In [1]: import numpy as np

In [2]: np.set_printoptions(precision=1, suppress=True, linewidth=160)

In [3]: J = np.load("test15.npy")

In [4]: print(J)
[[ 1 -1  1 -1]
 [ 1  0  0  0]
 [ 1  1  1  1]
 [ 1  2  4  8]]

In [5]: r0, r1 = J[0], J[1]

In [6]: print(r0 @ r0)
4

In [7]: print(r0 @ r1)
1

In [8]: p = (r0 @ r1) / (r0 @ r0) * r0

In [9]: print((r1 - p) @ r0)
0.0

In [10]: print(np.linalg.matrix_rank(np.outer(r0, r1)))
1

In [11]: r0 = np.array([2, 3, 3, 0])

In [12]: B = J + np.outer(r0, np.eye(4)[2])

In [13]: print(round(float(np.linalg.det(B) / np.linalg.det(J)), 1), np.round(1 + np.linalg.solve(J, r0)[2], 1))
0.5 0.5

In [14]: print(np.linalg.matrix_rank(np.linalg.inv(B) - np.linalg.inv(J), tol=1e-8))
1

In [15]: print(np.linalg.matrix_rank(B - J))
1

In [16]: B = np.linalg.invert(J)
Traceback (most recent call last):
  Cell In[16], line 1
    B = np.linalg.invert(J)
AttributeError: module 'numpy.linalg' has no attribute 'invert'


In [17]: B = np.linalg.inv(J)

In [18]: print(round(float(np.linalg.det(J) * np.linalg.det(B)), 1))
1.0

In [19]: print(round(float(np.linalg.slogdet(J)[0]), 1))
1.0

In [20]: print(np.round(np.linalg.det(J) * B, 1) + 0)
[[  0.  12.   0.   0.]
 [ -4.  -6.  12.  -2.]
 [  6. -12.   6.   0.]
 [ -2.   6.  -6.   2.]]

In [21]: print(np.round(np.linalg.inv(B), 1) + 0)
[[ 1. -1.  1. -1.]
 [ 1.  0.  0.  0.]
 [ 1.  1.  1.  1.]
 [ 1.  2.  4.  8.]]

In [22]: print(np.allclose(B, J.T))
False

In [23]: print((np.abs(B) > 1e-9).astype(int))
[[0 1 0 0]
 [1 1 1 1]
 [1 1 1 0]
 [1 1 1 1]]

In [24]: print(np.round(np.linalg.cond(J), 1))
17.3

In [25]: print(np.round(J @ B, 1) + 0)
[[1. 0. 0. 0.]
 [0. 1. 0. 0.]
 [0. 0. 1. 0.]
 [0. 0. 0. 1.]]

In [26]: data = np.loadtxt("m.csv", delimiter=",")

In [27]: print(data)
[[ 1.8  1.   0.2]
 [ 1.   2.2 -0.1]
 [ 0.2 -0.1  2. ]]

In [28]: x0 = np.ones(3)

In [29]: for _ in range(3):
    ...:     x0 = data @ x0
    ...:     x0 /= np.linalg.norm(x0)
    ...:     print(round(x0 @ data @ x0, 1))
    ...: 
2.9
2.9
3.0

In [30]: print(x0)
[0.6 0.7 0.2]

In [31]: t = np.radians(60)

In [32]: r_ = np.eye(3)

In [33]: r_[0, 0] = r_[2, 2] = np.cos(t)

In [34]: r_[0, 2], r_[2, 0] = -np.sin(t), np.sin(t)

In [35]: print(r_)
[[ 0.5  0.  -0.9]
 [ 0.   1.   0. ]
 [ 0.9  0.   0.5]]

In [36]: B = data @ r_.T

In [37]: print(np.allclose(data @ data.T, B @ B.T))
True

In [38]: print(np.abs(B - data).max(axis=0))
[1.8 0.  1.5]

In [39]: print(B)
[[ 0.7  1.   1.7]
 [ 0.6  2.2  0.8]
 [-1.6 -0.1  1.2]]

In [40]: print(round(np.linalg.det(r_), 1), np.trace(r_))
1.0 2.0

In [41]: arr = np.array([[1.5, -0.7, 0.0], [0.9, 0.2, 4.0], [-0.1, 1.0, -7.0]])

In [42]: print(arr)
[[ 1.5 -0.7  0. ]
 [ 0.9  0.2  4. ]
 [-0.1  1.  -7. ]]

In [43]: B = arr / np.sqrt((arr ** 2).mean(axis=1, keepdims=True))

In [44]: print(np.linalg.matrix_rank(arr - arr.mean(axis=1, keepdims=True)))
2

In [45]: Q, evecs = np.linalg.qr(arr[:, :2])[0], np.linalg.qr(arr[:, 2:])[0]

In [46]: sig = np.linalg.svd(Q.T @ evecs, compute_uv=False)

In [47]: print(np.degrees(np.arccos(sig.clip(0, 1))))
[51.5]

In [48]: print(np.linalg.matrix_rank(arr))
3

In [49]: print(np.unravel_index(np.abs(arr).argmax(), arr.shape))
(np.int64(2), np.int64(2))

In [50]: print(np.count_nonzero(arr))
8

In [51]: print(round(np.linalg.norm(arr), 1))
8.3

In [52]: np.linalg.rank(arr)
Traceback (most recent call last):
  Cell In[52], line 1
    np.linalg.rank(arr)
AttributeError: module 'numpy.linalg' has no attribute 'rank'


In [53]: print(arr.sum(axis=1))
[ 0.8  5.1 -6.1]

In [54]: print(np.abs(arr).max())
7.0

In [55]: B = np.linalg.inv(arr)

In [56]: print((np.abs(B) > 1e-9).astype(int))
[[1 1 1]
 [1 1 1]
 [1 1 1]]

In [57]: print(round(float(np.linalg.slogdet(arr)[0]), 1))
-1.0

In [58]: print(np.round(np.linalg.det(arr) * np.linalg.det(B), 1))
1.0

In [59]: print(B)
[[ 0.4  0.4  0.2]
 [-0.5  0.9  0.5]
 [-0.1  0.1 -0.1]]
